% python3 -q
>>> import numpy as np
>>> np.set_printoptions(precision=2, suppress=True, linewidth=160)
>>> X = np.load("run4.npy")
>>> X
array([[0, 0, 1, 1, 0, 1],
       [0, 0, 1, 1, 0, 1],
       [1, 1, 0, 0, 0, 1],
       [1, 1, 0, 0, 0, 0],
       [0, 0, 0, 0, 0, 0],
       [1, 1, 1, 0, 0, 0]])
>>> round(float(np.linalg.eigvalsh(X).min()), 2)
-2.18
>>> np.all(np.linalg.eigvalsh(X) > 0)
np.False_
>>> [round(float(np.linalg.det(X[:i, :i])), 2) + 0 for i in range(1, 7)]
[0.0, 0.0, 0.0, 0.0, 0.0, 0.0]
>>> Y = np.array([[3, -2, -4],
...     [2, -1, -4],
...     [4, 4, 0],
...     [-4, -5, 3],
...     [-4, 5, -4],
...     [2, 0, -4]])
>>> Y.T @ X.T
array([[  2,   2,   7,   5,   0,   9],
       [ -1,  -1,  -3,  -3,   0,   1],
       [ -1,  -1, -12,  -8,   0,  -8]])
>>> X @ Y
array([[  2,  -1,  -1],
       [  2,  -1,  -1],
       [  7,  -3, -12],
       [  5,  -3,  -8],
       [  0,   0,   0],
       [  9,   1,  -8]])
>>> np.einsum("ik,kj->ij", X, Y)
array([[  2,  -1,  -1],
       [  2,  -1,  -1],
       [  7,  -3, -12],
       [  5,  -3,  -8],
       [  0,   0,   0],
       [  9,   1,  -8]])
>>> np.einsum("ik,kj->ji", X, Y)
array([[  2,   2,   7,   5,   0,   9],
       [ -1,  -1,  -3,  -3,   0,   1],
       [ -1,  -1, -12,  -8,   0,  -8]])
>>> U, sig, vt = np.linalg.svd(X)
>>> V = vt[:(sig > 1e-8).sum()]
>>> rng = np.random.default_rng(1)
>>> x0 = X[5] + 5 * X[2] + rng.integers(2) * np.eye(6)[2]
>>> x0
array([6., 6., 1., 0., 0., 5.])
>>> np.round(V.T @ V, 2) + 0
array([[0.5, 0.5, 0. , 0. , 0. , 0. ],
       [0.5, 0.5, 0. , 0. , 0. , 0. ],
       [0. , 0. , 1. , 0. , 0. , 0. ],
       [0. , 0. , 0. , 1. , 0. , 0. ],
       [0. , 0. , 0. , 0. , 0. , 0. ],
       [0. , 0. , 0. , 0. , 0. , 1. ]])
>>> np.diag(V.T @ V)
array([0.5, 0.5, 1. , 1. , 0. , 1. ])
>>> J = np.loadtxt("arr.csv", delimiter=",")
>>> J
array([[6., 1., 3., 2., 3.],
       [1., 5., 3., 4., 3.],
       [3., 3., 3., 3., 2.],
       [2., 4., 3., 5., 3.],
       [3., 3., 2., 3., 6.]])
>>> U, sig, vt = np.linalg.svd(J)
>>> V = vt[:(sig > 1e-8).sum()]
>>> x0 = J[0] + 3 * J[2] + rng.integers(2) * np.eye(5)[2]
>>> x0
array([15., 10., 13., 11.,  9.])
>>> np.linalg.matrix_rank(np.vstack([J, x0]))
np.int64(5)
>>> np.diag(V.T @ V)
array([0.85, 0.79, 0.4 , 1.  , 0.96])
>>> np.allclose(V.T @ V @ x0, x0)
False
>>> round(float(np.linalg.norm(x0 - V.T @ V @ x0)), 2)
0.78
